>>> import numpy as np
>>> np.set_printoptions(suppress=True, linewidth=100)
>>> def tidy(a):
...     return np.round(a, 2) + 0
... 
>>> m1 = np.load("m.npy")
>>> m1
array([[ 2,  0,  0,  0,  0,  0,  0,  0,  0,  0,  0,  0],
       [-5, -4,  0,  0,  0,  0,  0,  0,  0,  0,  0,  0],
       [-8, -4, -1,  0,  0,  0,  0,  0,  0,  0,  0,  0],
       [-2, -9, -9,  8,  0,  0,  0,  0,  0,  0,  0,  0],
       [ 4,  4,  2, -8, -3,  0,  0,  0,  0,  0,  0,  0],
       [ 9,  5,  3,  7,  7,  0,  0,  0,  0,  0,  0,  0],
       [ 7, -1,  6,  6, -2,  5,  2,  0,  0,  0,  0,  0],
       [ 5, -3,  1,  3, -8,  3, -3,  4,  0,  0,  0,  0],
       [ 3,  5,  6,  7, -9,  5, -6, -8,  1,  0,  0,  0],
       [-1, -5,  7,  5, -3, -6, -2, -7, -8,  7,  0,  0],
       [ 5,  5, -4,  5,  0,  1,  2, -3, -6, -7, -5,  0],
       [-3,  2,  4,  4,  5,  5,  7, -1,  0,  5,  1, -5]])
>>> left, s, Vt = np.linalg.svd(m1)
>>> evecs = Vt[:(s > 1e-8).sum()]
>>> rng = np.random.default_rng(7477)
>>> x0 = m1[11] + 2 * m1[2] + rng.integers(2) * np.eye(12)[11]
>>> print(x0)
[-19.  -6.   2.   4.   5.   5.   7.  -1.   0.   5.   1.  -4.]
>>> np.allclose(evecs.T @ evecs @ x0, x0)
False
>>> print(np.linalg.matrix_rank(np.vstack([m1, x0])))
12
>>> tidy(evecs.T @ evecs)
array([[ 1.  ,  0.  ,  0.  ,  0.  ,  0.  ,  0.  ,  0.  ,  0.  ,  0.  ,  0.  ,  0.  ,  0.  ],
       [ 0.  ,  1.  ,  0.  ,  0.  ,  0.  ,  0.  ,  0.  ,  0.  ,  0.  ,  0.  ,  0.  ,  0.  ],
       [ 0.  ,  0.  ,  1.  ,  0.  ,  0.  ,  0.  ,  0.  ,  0.  ,  0.  ,  0.  ,  0.  ,  0.  ],
       [ 0.  ,  0.  ,  0.  ,  1.  ,  0.  ,  0.  ,  0.  ,  0.  ,  0.  ,  0.  ,  0.  ,  0.  ],
       [ 0.  ,  0.  ,  0.  ,  0.  ,  1.  ,  0.  ,  0.  ,  0.  ,  0.  ,  0.  ,  0.  ,  0.  ],
       [ 0.  ,  0.  ,  0.  ,  0.  ,  0.  ,  1.  ,  0.  ,  0.  ,  0.  ,  0.  , -0.01,  0.  ],
       [ 0.  ,  0.  ,  0.  ,  0.  ,  0.  ,  0.  ,  1.  ,  0.  , -0.01, -0.01,  0.02,  0.  ],
       [ 0.  ,  0.  ,  0.  ,  0.  ,  0.  ,  0.  ,  0.  ,  1.  , -0.01, -0.01,  0.02,  0.  ],
       [ 0.  ,  0.  ,  0.  ,  0.  ,  0.  ,  0.  , -0.01, -0.01,  0.91, -0.11,  0.26, -0.06],
       [ 0.  ,  0.  ,  0.  ,  0.  ,  0.  ,  0.  , -0.01, -0.01, -0.11,  0.87,  0.31, -0.07],
       [ 0.  ,  0.  ,  0.  ,  0.  ,  0.  , -0.01,  0.02,  0.02,  0.26,  0.31,  0.26,  0.17],
       [ 0.  ,  0.  ,  0.  ,  0.  ,  0.  ,  0.  ,  0.  ,  0.  , -0.06, -0.07,  0.17,  0.96]])
